$ python -q
>>> import numpy as np
>>> import numpy.linalg as la
>>> np.set_printoptions(precision=2, suppress=True, linewidth=160, sign=" ")
>>> rng = np.random.default_rng(1339)
>>> A = np.array([[8, 2, 4, 2, 5, 7],
...     [5, 8, 5, 9, 8, 8],
...     [2, 2, 5, 3, 2, 8],
...     [8, 3, 8, 3, 2, 3],
...     [8, 1, 1, 2, 6, 2]]) * (rng.random((5, 6)) < 0.3)
>>> print(A)
[[ 0  2  0  2  0  0]
 [ 0  8  0  0  0  0]
 [ 0  0  5  0  2  8]
 [ 0  0  0  0  2  3]
 [ 0  1  1  2  0  0]]
>>> Y = A + rng.integers(-2, 3, (5, 4)) @ rng.integers(-2, 3, (4, 6))
>>> print(Y)
[[-4  8 -2  4  3  8]
 [ 0 10 -4 -2 -4 -2]
 [-2  4 -3  0 -6 10]
 [-1  3  1  1  5  7]
 [ 0 -2 -3  5 -9  1]]
>>> print(np.abs(Y - A).sum(axis=1))
[ 25  14  24  13  20]
>>> blk = np.stack([Y, 3 * Y, Y[::-1]])
>>> print(la.matrix_rank(blk.reshape(3, -1)))
2
>>> print((blk @ Y.T).shape)
(3, 5, 5)
>>> print(np.einsum("bij,cij->bc", blk, blk))
[[  684  2052   127]
 [ 2052  6156   381]
 [  127   381   684]]
>>> print(la.matrix_rank(blk))
[ 5  5  5]
>>> print(la.norm(blk, axis=(1, 2)))
[ 26.15  78.46  26.15]
>>> Y = A / np.sqrt((A ** 2).mean(axis=1, keepdims=True))
>>> print(la.matrix_rank(A - A.mean(axis=1, keepdims=True)))
5
>>> print(A - A.mean(axis=1, keepdims=True))
[[-0.67  1.33 -0.67  1.33 -0.67 -0.67]
 [-1.33  6.67 -1.33 -1.33 -1.33 -1.33]
 [-2.5  -2.5   2.5  -2.5  -0.5   5.5 ]
 [-0.83 -0.83 -0.83 -0.83  1.17  2.17]
 [-0.67  0.33  0.33  1.33 -0.67 -0.67]]
>>> Y = np.array([[2, -1], [0, 1], [1, -2]])
>>> C = np.array([[-2, 0, -1, -2, -3], [2, 1, -1, 2, -3]])
>>> E = Y @ C
>>> print(E)
[[-6 -1 -1 -6 -3]
 [ 2  1 -1  2 -3]
 [-6 -2  1 -6  3]]
>>> # column 3 repeats column 0
>>> rk = la.matrix_rank(E)
>>> print(rk)
2
>>> ns = la.svd(E)[2][rk:].T
>>> print(np.allclose(E @ ns, 0))
True
>>> print([int(la.matrix_rank(E[:, :j + 1])) for j in range(5)])
[1, 2, 2, 2, 2]
>>> print(ns.shape)
(5, 3)
>>> f, g = A[2], A[1]
>>> print(f @ g)
0
>>> print(f @ f)
93
>>> pr = (f @ g) / (f @ f) * f
>>> print(pr)
[ 0.  0.  0.  0.  0.  0.]
>>> print(la.matrix_rank(np.outer(f, g)))
1
>>> print(round(float(la.norm(f + g) ** 2 + la.norm(f - g) ** 2), 2))
314.0
>>> print((g - pr) @ f)
0.0
>>> print(round(la.norm(E, 2) / la.norm(E), 2))
0.92
>>> print(np.argsort(-la.norm(E, axis=0).round(6), kind="stable")[:3])
[ 0  3  4]
>>> print([round(float(x), 2) for x in la.svd(E, compute_uv=False)[:3]])
[12.57, 5.47, 0.0]
>>> print(la.cond(E) > 100)
True
>>> def softmax(z):
...     e = np.exp(z - z.max(axis=-1, keepdims=True))
...     return e / e.sum(axis=-1, keepdims=True)
... 
>>> print(np.round(softmax(10 * E[1]), 2) + 0)
[ 0.5  0.   0.   0.5  0. ]
>>> print(np.round(softmax(E[1]), 2) + 0)
[ 0.41  0.15  0.02  0.41  0.  ]
>>> S = E @ E.T / np.sqrt(5)
>>> print(np.round(softmax(S + np.triu(np.full(S.shape, -np.inf), 1)), 2) + 0)
[[ 1.  0.  0.]
 [ 0.  1.  0.]
 [ 0.  0.  1.]]
>>> print(np.abs(np.diag(la.qr(E)[1])) > 1e-9)
[ True  True False]
>>> print(np.unique(E.round(6), axis=0).shape)
(3, 5)
>>> print(np.round(np.trace(la.pinv(E) @ E), 2))
2.0
>>> print(np.allclose(E[:-1].T @ la.lstsq(E[:-1].T, E[-1])[0], E[-1]))
True
>>> W0 = np.loadtxt("arr.csv", delimiter=",")
>>> print(W0)
[[-0.33 -0.51  0.29  0.73  0.11]
 [-0.33 -0.61 -0.58 -0.37  0.21]
 [-0.11  0.35 -0.02  0.07  0.93]
 [-0.76  0.16  0.47 -0.4  -0.12]
 [ 0.44 -0.47  0.6  -0.4   0.27]]
>>> x = np.array([-4, 1, 8, -4, 5])
>>> target = W0 @ x
>>> print(target)
[ 0.71 -1.41  5.03  7.98  5.53]
>>> print(la.solve(W0, target))
[-4.  1.  8. -4.  5.]
>>> print(la.solve(W0, target + W0[:, 4]))
[-4.  1.  8. -4.  6.]
>>> print(np.round(la.solve(W0.T, W0[0]), 2) + 0)
[ 1.  0.  0.  0.  0.]
>>> f = np.array([-2, -1])
>>> print(np.cross(W0[2, :3], W0[4, :3]))
[ 0.2   0.06 -0.1 ]
>>> print(np.round(np.correlate(W0[2], W0[4], "full"), 2) + 0)
[-0.03  0.14 -0.21  0.29  0.   -0.17  0.52 -0.4   0.4 ]
>>> data = np.loadtxt("mat.csv", delimiter=",")
>>> print(data)
[[-0.53 -0.09  0.38  0.61 -0.44]
 [ 0.22 -0.27 -0.64  0.67  0.15]
 [ 0.27  0.71 -0.27  0.07 -0.6 ]
 [-0.66 -0.12 -0.61 -0.37 -0.2 ]
 [-0.4   0.64 -0.03  0.22  0.62]]
>>> # orthonormal columns
>>> ang = np.radians(162)
>>> Rm = np.eye(5)
>>> Rm[2, 2] = Rm[1, 1] = np.cos(ang)
>>> Rm[2, 1], Rm[1, 2] = -np.sin(ang), np.sin(ang)
>>> print(Rm)
[[ 1.    0.    0.    0.    0.  ]
 [ 0.   -0.95  0.31  0.    0.  ]
 [ 0.   -0.31 -0.95  0.    0.  ]
 [ 0.    0.    0.    1.    0.  ]
 [ 0.    0.    0.    0.    1.  ]]
>>> Y = data @ Rm.T
>>> print(np.allclose(data @ data.T, Y @ Y.T))
True
>>> print(np.abs(Y - data).max(axis=0))
[ 0.    1.46  1.33  0.    0.  ]
>>> print(la.svd(data, compute_uv=False), la.svd(Y, compute_uv=False))
[ 1.  1.  1.  1.  1.] [ 1.  1.  1.  1.  1.]
>>> print(Y)
[[-0.53  0.21 -0.33  0.61 -0.44]
 [ 0.22  0.05  0.69  0.67  0.15]
 [ 0.27 -0.75  0.04  0.07 -0.6 ]
 [-0.66 -0.08  0.62 -0.37 -0.2 ]
 [-0.4  -0.62 -0.17  0.22  0.62]]
>>> print(np.round(la.det(Rm), 2), np.round(np.trace(Rm), 2))
1.0 1.1
>>> print(np.round(softmax(10 * data[2]), 2) + 0)
[ 0.01  0.99  0.    0.    0.  ]
>>> S = data @ data.T / np.sqrt(5)
>>> print(softmax(S)[2] @ data)
[-0.17  0.23 -0.24  0.22 -0.14]
>>> print(softmax(S + np.triu(np.full(S.shape, -np.inf), 1)))
[[ 1.    0.    0.    0.    0.  ]
 [ 0.39  0.61  0.    0.    0.  ]
 [ 0.28  0.28  0.44  0.    0.  ]
 [ 0.22  0.22  0.22  0.34  0.  ]
 [ 0.18  0.18  0.18  0.18  0.28]]
>>> O, evecs = la.qr(data[:, :2])[0], la.qr(data[:, 2:])[0]
>>> sigma = la.svd(O.T @ evecs, compute_uv=False)
>>> print(np.round(la.norm(O @ O.T - evecs @ evecs.T, 2), 2))
1.0
>>> print((sigma > 0.9).sum())
0
>>> print(sigma.round(2) + 0)
[ 0.  0.]
>>> K = np.load("block5.npy")
>>> print(K)
[[ 5.  4.  4.  0.]
 [ 4.  5.  4.  0.]
 [ 4.  4.  5.  0.]
 [ 0.  0.  0.  5.]]
>>> # 2 groups of indices that never mix
>>> x = np.array([-6, 6, 3, 6, 7])
>>> target = data @ x
>>> coef, lr = np.zeros(5), 1 / la.norm(data, 2) ** 2
>>> for i in range(200):
...     coef -= lr * data.T @ (data @ coef - target)
...     if i % 50 == 0: print(i, round(la.norm(data @ coef - target), 2))
... 
0 0.0
50 0.0
100 0.0
150 0.0
>>> print(coef)
[-6.  6.  3.  6.  7.]
>>> feats = np.load("m.npy")
>>> print(feats)
[[ 0  0]
 [ 0  0]
 [ 0 -2]
 [ 1  0]
 [ 0  0]
 [ 0  0]]
>>> # row 1 repeats row 0
>>> x = np.array([1, -1, 1, -1, -2, 0])
>>> h1 = np.maximum(A @ x, 0)
>>> print(h1)
[ 0  0  1  0  0]
>>> print(np.flatnonzero(h1 > 1e-9))
[ 2]
>>> print(np.maximum(A @ (3 * x), 0))
[ 0  0  3  0  0]
>>> M = np.loadtxt("x.csv", delimiter=",")
>>> print(M)
[[-0.6  0.2  0.7  1.3  0.2]
 [ 0.6  0.4  0.2  0.4  1. ]
 [-0.6 -1.1 -1.  -1.6 -0.7]
 [ 0.3 -0.4 -0.5  0.9  1.3]]
>>> f = np.array([3, 0])
>>> print(np.polyval(f, feats[0]))
[ 0  0]
>>> Y = np.array([[1, 1], [0, 0]])
>>> C = np.kron(Y, M)
>>> print(C.shape)
(8, 10)
>>> ang = np.radians(61)
>>> Rm = np.eye(5)
>>> Rm[2, 2] = Rm[1, 1] = np.cos(ang)
>>> Rm[2, 1], Rm[1, 2] = -np.sin(ang), np.sin(ang)
>>> print(Rm)
[[ 1.    0.    0.    0.    0.  ]
 [ 0.    0.48  0.87  0.    0.  ]
 [ 0.   -0.87  0.48  0.    0.  ]
 [ 0.    0.    0.    1.    0.  ]
 [ 0.    0.    0.    0.    1.  ]]
>>> Y = M @ Rm.T
>>> print(round(la.det(Rm), 2), np.round(np.trace(Rm), 2))
1.0 3.97
>>> print(la.svd(M, compute_uv=False), la.svd(Y, compute_uv=False))
[ 2.99  1.62  1.13  0.28] [ 2.99  1.62  1.13  0.28]
>>> Uu, sigma, Vt = la.svd(M, full_matrices=False)
>>> print(np.round(Uu.T @ M @ Vt.T, 2) + 0)
[[ 2.99  0.    0.    0.  ]
 [ 0.    1.62  0.    0.  ]
 [ 0.    0.    1.13  0.  ]
 [ 0.    0.    0.    0.28]]
>>> print(np.allclose(Uu * sigma @ Vt, M))
True
>>> print(np.round(np.sqrt((sigma ** 2).sum()), 2), round(float(la.norm(M)), 2))
3.6 3.6
>>> print(np.abs(Vt[0]))
[ 0.18  0.31  0.32  0.74  0.48]
>>> print((sigma > 1e-8).sum())
4
>>> print(sigma)
[ 2.99  1.62  1.13  0.28]
>>> print(np.cumsum(sigma ** 2) / np.sum(sigma ** 2))
[ 0.69  0.89  0.99  1.  ]
>>> print(np.round(Vt @ Vt.T, 2) + 0)
[[ 1.  0.  0.  0.]
 [ 0.  1.  0.  0.]
 [ 0.  0.  1.  0.]
 [ 0.  0.  0.  1.]]
>>> print(np.abs(Uu[:, 0]).round(6).argmax())
2
>>> F = np.load("out3.npy")
>>> print(F)
[[ 0  0  0]
 [ 5  4  0]
 [ 8  2  8]]
>>> print([round(float(x), 2) for x in la.svd(F, compute_uv=False)[:3]])
[12.35, 4.51, 0.0]
>>> rk = la.matrix_rank(F)
>>> print(rk)
2
>>> ns = la.svd(F)[2][rk:].T
>>> print([int(la.matrix_rank(F[:i])) for i in range(1, len(F) + 1)])
[0, 1, 2]
>>> print(la.matrix_rank(F.T @ F), la.matrix_rank(F @ F.T))
2 2
>>> print(ns @ ns.T)
[[ 0.33 -0.41 -0.23]
 [-0.41  0.51  0.28]
 [-0.23  0.28  0.16]]
>>> print(ns.shape)
(3, 1)
>>> Y = np.array([[1, -2], [3, -1]])
>>> C = np.kron(Y, F)
>>> print(round(la.norm(C, 2), 2), np.round(la.norm(Y, 2) * la.norm(F, 2), 2))
44.7 44.7
>>> print(C)
[[  0   0   0   0   0   0]
 [  5   4   0 -10  -8   0]
 [  8   2   8 -16  -4 -16]
 [  0   0   0   0   0   0]
 [ 15  12   0  -5  -4   0]
 [ 24   6  24  -8  -2  -8]]
